>>> import numpy as np
>>> np.set_printoptions(suppress=True, linewidth=140)
>>> def rnd(a):
...     return np.round(a, 3) + 0
... 
>>> W0 = np.load("out11.npy")
>>> W0
array([[ 2.426,  3.393,  6.196, -1.905,  6.189],
       [ 2.702, -0.3  ,  1.607,  2.   ,  1.89 ],
       [ 0.668, -2.177, -3.416,  4.094, -3.962],
       [-4.805,  2.865, -1.028, -3.316, -5.18 ],
       [ 0.017, -1.896, -0.594, -1.258,  2.705],
       [-3.118,  5.071,  1.205, -3.175, -0.614],
       [-3.201,  2.489, -1.032, -2.316, -1.906],
       [-3.596,  4.692, -1.784, -0.689, -3.922],
       [ 1.805, -1.501,  0.376,  0.173,  4.321],
       [-0.887,  4.07 ,  6.782, -6.629,  5.296],
       [-4.214,  2.073, -2.405, -2.397, -3.316]])
>>> Xs = (W0 - W0.mean(axis=0)) / W0.std(axis=0)
>>> np.argwhere(np.abs(Xs) > 2)
array([[2, 3]])
>>> b = np.linalg.lstsq(np.delete(Xs, 0, axis=1), Xs[:, 0])[0]
>>> np.abs(b).argmax()
np.int64(2)
>>> rng = np.random.default_rng(17)
>>> A = rng.normal(size=(18, 4)) + 20 * np.array([-9, 3, 3, 1])
>>> rnd(A)
array([[-178.899,   60.338,   59.46 ,   18.74 ],
       [-181.895,   60.019,   59.189,   19.128],
       [-180.222,   59.948,   57.723,   20.925],
       [-182.027,   61.86 ,   60.591,   19.528],
       [-178.657,   60.021,   60.691,   20.107],
       [-178.903,   61.061,   59.093,   19.388],
       [-179.657,   59.79 ,   57.715,   22.026],
       [-182.175,   57.918,   58.724,   20.565],
       [-178.204,   59.765,   59.609,   20.174],
       [-180.367,   60.082,   58.86 ,   20.438],
       [-179.607,   57.565,   59.89 ,   20.163],
       [-179.439,   59.184,   58.672,   19.049],
       [-179.452,   59.148,   59.236,   21.144],
       [-180.786,   59.101,   59.909,   20.199],
       [-178.962,   59.121,   58.432,   19.878],
       [-179.356,   58.518,   59.513,   20.306],
       [-179.769,   60.083,   59.743,   19.201],
       [-180.928,   61.156,   58.883,   21.228]])
>>> P = A @ np.linalg.solve(A.T @ A, A.T)
>>> rnd(np.trace(P))
np.float64(4.0)
>>> rnd(P @ A[:, 3])
array([18.74 , 19.128, 20.925, 19.528, 20.107, 19.388, 22.026, 20.565, 20.174, 20.438, 20.163, 19.049, 21.144, 20.199, 19.878, 20.306,
       19.201, 21.228])
